$ ipython --no-banner

In [1]: import numpy as np

In [2]: np.set_printoptions(precision=2, suppress=True, linewidth=120, legacy="1.25")

In [3]: A = np.load("out0.npy")

In [4]: A
Out[4]: 
array([[-0.23,  0.12, -0.83, -0.36, -0.34],
       [ 0.7 , -0.65, -0.15, -0.1 , -0.23],
       [ 0.56,  0.69,  0.18, -0.37, -0.19],
       [-0.28, -0.29,  0.36, -0.84,  0.09],
       [ 0.23,  0.06, -0.36, -0.16,  0.89]])

In [5]: # columns are unit length and at right angles

In [6]: (A - A.T) / 2
Out[6]: 
array([[ 0.  , -0.29, -0.7 , -0.04, -0.29],
       [ 0.29,  0.  , -0.42,  0.09, -0.14],
       [ 0.7 ,  0.42,  0.  , -0.37,  0.09],
       [ 0.04, -0.09,  0.37,  0.  ,  0.12],
       [ 0.29,  0.14, -0.09, -0.12,  0.  ]])

In [7]: round(float(np.linalg.det(A)), 2)
Out[7]: 1.0

In [8]: np.sort(np.abs(np.linalg.eigvals(A)))
Out[8]: array([1., 1., 1., 1., 1.])

In [9]: Q, _ = np.linalg.qr(np.array([[-0.6, -0.2], [-0.8, 0.4]]))

In [10]: V, _ = np.linalg.qr(np.array([[1.3, -0.3, -0.3, 0.0],
    ...:     [-0.4, 1.6, 0.5, -0.3],
    ...:     [1.4, 0.1, 0.6, -0.7],
    ...:     [2.0, -0.3, 1.1, -0.2]]))

In [11]: sig = 10 * 0.2 ** np.arange(2)

In [12]: J = Q[:, :2] * sig @ V[:2]

In [13]: J
Out[13]: 
array([[ 2.56,  1.35, -5.14, -1.93],
       [ 3.89, -1.43, -6.67, -1.95]])

In [14]: t3 = np.stack([J, 2 * J, J[::-1]])

In [15]: np.linalg.matrix_rank(t3.reshape(3, -1))
Out[15]: 2

In [16]: np.einsum("bij,cij->bc", t3, t3)
Out[16]: 
array([[104.  , 208.  ,  92.16],
       [208.  , 416.  , 184.32],
       [ 92.16, 184.32, 104.  ]])

In [17]: np.linalg.norm(t3, axis=(1, 2))
Out[17]: array([10.2, 20.4, 10.2])

In [18]: f = np.array([0, 2])

In [19]: np.cross(J[0, :3], J[1, :3])
Out[19]: array([-16.38,  -2.94,  -8.93])

In [20]: np.polyval(f, J[0])
Out[20]: array([2., 2., 2., 2.])

In [21]: np.array([np.convolve(row, f, "same") for row in J])
Out[21]: 
array([[  0.  ,   5.12,   2.71, -10.28],
       [  0.  ,   7.79,  -2.86, -13.33]])

In [22]: rng = np.random.default_rng(15616)

In [23]: B = J + rng.integers(-2, 3, (2, 1)) @ rng.integers(-2, 3, (1, 4))

In [24]: B
Out[24]: 
array([[ 2.56,  1.35, -5.14, -1.93],
       [ 3.89, -1.43, -6.67, -1.95]])

In [25]: np.linalg.svd(B - J, compute_uv=False)
Out[25]: array([0., 0.])

In [26]: B = np.array([[9, 4, 1], [1, 2, 1], [3, 1, 0], [1, 2, 9]])

In [27]: np.vstack([J, B.T]).shape
Out[27]: (5, 4)

In [28]: np.einsum("ik,kj->ji", J, B)
Out[28]: 
array([[  7.06,  11.66],
       [  3.96,   2.15],
       [-13.44, -15.09]])

In [29]: J @ B
Out[29]: 
array([[  7.06,   3.96, -13.44],
       [ 11.66,   2.15, -15.09]])

In [30]: E = np.load("layer6.npy")

In [31]: E
Out[31]: 
array([[ 0.,  1.,  3.,  0.],
       [ 5.,  0., -3.,  0.],
       [-5., -3., -3.,  0.],
       [ 0.,  0.,  0.,  1.]])

In [32]: # 2 groups of indices that never mix

In [33]: E - E[0]
Out[33]: 
array([[ 0.,  0.,  0.,  0.],
       [ 5., -1., -6.,  0.],
       [-5., -4., -6.,  0.],
       [ 0., -1., -3.,  1.]])

In [34]: np.count_nonzero(E)
Out[34]: 8

In [35]: np.linalg.svd(E, compute_uv=False)
Out[35]: array([7.45, 5.6 , 1.  , 0.36])

In [36]: E.shape
Out[36]: (4, 4)

In [37]: t3 = np.stack([E, 3 * E, E[::-1]])

In [38]: np.linalg.norm(t3, axis=(1, 2))
Out[38]: array([ 9.38, 28.14,  9.38])

In [39]: np.linalg.matrix_rank(t3.reshape(3, -1))
Out[39]: 2

In [40]: (t3 @ E.T).shape
Out[40]: (3, 4, 4)

In [41]: arr = np.array([[0, 0, -1, 0, 0, 0, 0, 0],
    ...:     [0, 0, 0, 0, -5, 0, 0, 0],
    ...:     [0, 0, 0, 0, 0, 0, 0, 5],
    ...:     [0, 0, 0, 0, 0, 0, 0, 0],
    ...:     [0, 0, 0, -4, 0, 0, 0, 0],
    ...:     [0, 0, 0, 0, 0, 0, -1, 0],
    ...:     [-1, 0, 0, 0, 0, 0, 0, 0],
    ...:     [0, 0, 0, 0, 0, -2, 0, 0]])

In [42]: U, sig, Vh = np.linalg.svd(arr)

In [43]: V = Vh[:(sig > 1e-8).sum()]

In [44]: vec = arr[3] + -1 * arr[7] + rng.integers(2) * np.eye(8)[1]

In [45]: vec
Out[45]: array([0., 1., 0., 0., 0., 2., 0., 0.])

In [46]: round(np.linalg.norm(vec - V.T @ V @ vec), 2)
Out[46]: 1.0

In [47]: V.T @ V
Out[47]: 
array([[1., 0., 0., 0., 0., 0., 0., 0.],
       [0., 0., 0., 0., 0., 0., 0., 0.],
       [0., 0., 1., 0., 0., 0., 0., 0.],
       [0., 0., 0., 1., 0., 0., 0., 0.],
       [0., 0., 0., 0., 1., 0., 0., 0.],
       [0., 0., 0., 0., 0., 1., 0., 0.],
       [0., 0., 0., 0., 0., 0., 1., 0.],
       [0., 0., 0., 0., 0., 0., 0., 1.]])

In [48]: np.allclose(V.T @ V @ vec, vec)
Out[48]: False

In [49]: np.diag(V.T @ V)
Out[49]: array([1., 0., 1., 1., 1., 1., 1., 1.])

In [50]: np.linalg.matrix_rank(np.vstack([arr, vec]))
Out[50]: 8

In [51]: X = np.loadtxt("dump.csv", delimiter=",")

In [52]: X
Out[52]: 
array([[ 4.91, -6.37,  0.21,  4.91],
       [ 4.1 , -5.25,  0.31,  4.1 ],
       [ 3.51, -4.48,  0.36,  3.51],
       [ 3.29, -4.21,  0.37,  3.29],
       [ 2.54, -3.32,  0.38,  2.54],
       [ 2.13, -2.87,  0.37,  2.13],
       [ 2.06, -2.8 ,  0.37,  2.06],
       [ 1.09, -1.85,  0.26,  1.09],
       [ 0.79, -1.6 ,  0.21,  0.79],
       [ 0.59, -1.43,  0.16,  0.59],
       [ 0.42, -1.3 ,  0.12,  0.42],
       [-0.75, -0.52, -0.37, -0.75],
       [-0.47, -0.29, -0.28, -0.47],
       [-0.4 , -0.25, -0.25, -0.4 ],
       [-0.34, -0.21, -0.21, -0.34],
       [-0.29, -0.18, -0.18, -0.29],
       [ 0.05,  0.04,  0.04,  0.05],
       [ 0.11,  0.08,  0.08,  0.11],
       [ 0.7 ,  0.52,  0.51,  0.7 ],
       [ 1.8 ,  1.53,  1.46,  1.8 ],
       [ 2.79,  2.61,  2.41,  2.79],
       [10.73, 15.45, 12.36, 10.73],
       [13.03, 20.26, 15.82, 13.03],
       [13.11, 20.44, 15.95, 13.11],
       [14.62, 23.82, 18.34, 14.62],
       [15.64, 26.21, 20.01, 15.64]])

In [53]: # column 3 repeats column 0

In [54]: U, sig, Vh = np.linalg.svd(X)

In [55]: sig.round(2) + 0
Out[55]: array([74.73, 17.63,  0.91,  0.  ])

In [56]: B = U[:, :3] @ np.diag(sig[:3]) @ Vh[:3]

In [57]: np.linalg.matrix_rank(X, rtol=0.05)
Out[57]: 2

In [58]: B
Out[58]: 
array([[ 4.91, -6.37,  0.21,  4.91],
       [ 4.1 , -5.25,  0.31,  4.1 ],
       [ 3.51, -4.48,  0.36,  3.51],
       [ 3.29, -4.21,  0.37,  3.29],
       [ 2.54, -3.32,  0.38,  2.54],
       [ 2.13, -2.87,  0.37,  2.13],
       [ 2.06, -2.8 ,  0.37,  2.06],
       [ 1.09, -1.85,  0.26,  1.09],
       [ 0.79, -1.6 ,  0.21,  0.79],
       [ 0.59, -1.43,  0.16,  0.59],
       [ 0.42, -1.3 ,  0.12,  0.42],
       [-0.75, -0.52, -0.37, -0.75],
       [-0.47, -0.29, -0.28, -0.47],
       [-0.4 , -0.25, -0.25, -0.4 ],
       [-0.34, -0.21, -0.21, -0.34],
       [-0.29, -0.18, -0.18, -0.29],
       [ 0.05,  0.04,  0.04,  0.05],
       [ 0.11,  0.08,  0.08,  0.11],
       [ 0.7 ,  0.52,  0.51,  0.7 ],
       [ 1.8 ,  1.53,  1.46,  1.8 ],
       [ 2.79,  2.61,  2.41,  2.79],
       [10.73, 15.45, 12.36, 10.73],
       [13.03, 20.26, 15.82, 13.03],
       [13.11, 20.44, 15.95, 13.11],
       [14.62, 23.82, 18.34, 14.62],
       [15.64, 26.21, 20.01, 15.64]])

In [59]: np.round(np.linalg.norm(X - B, 2), 2), np.round(sig[3], 2)
Out[59]: (0.0, 0.0)
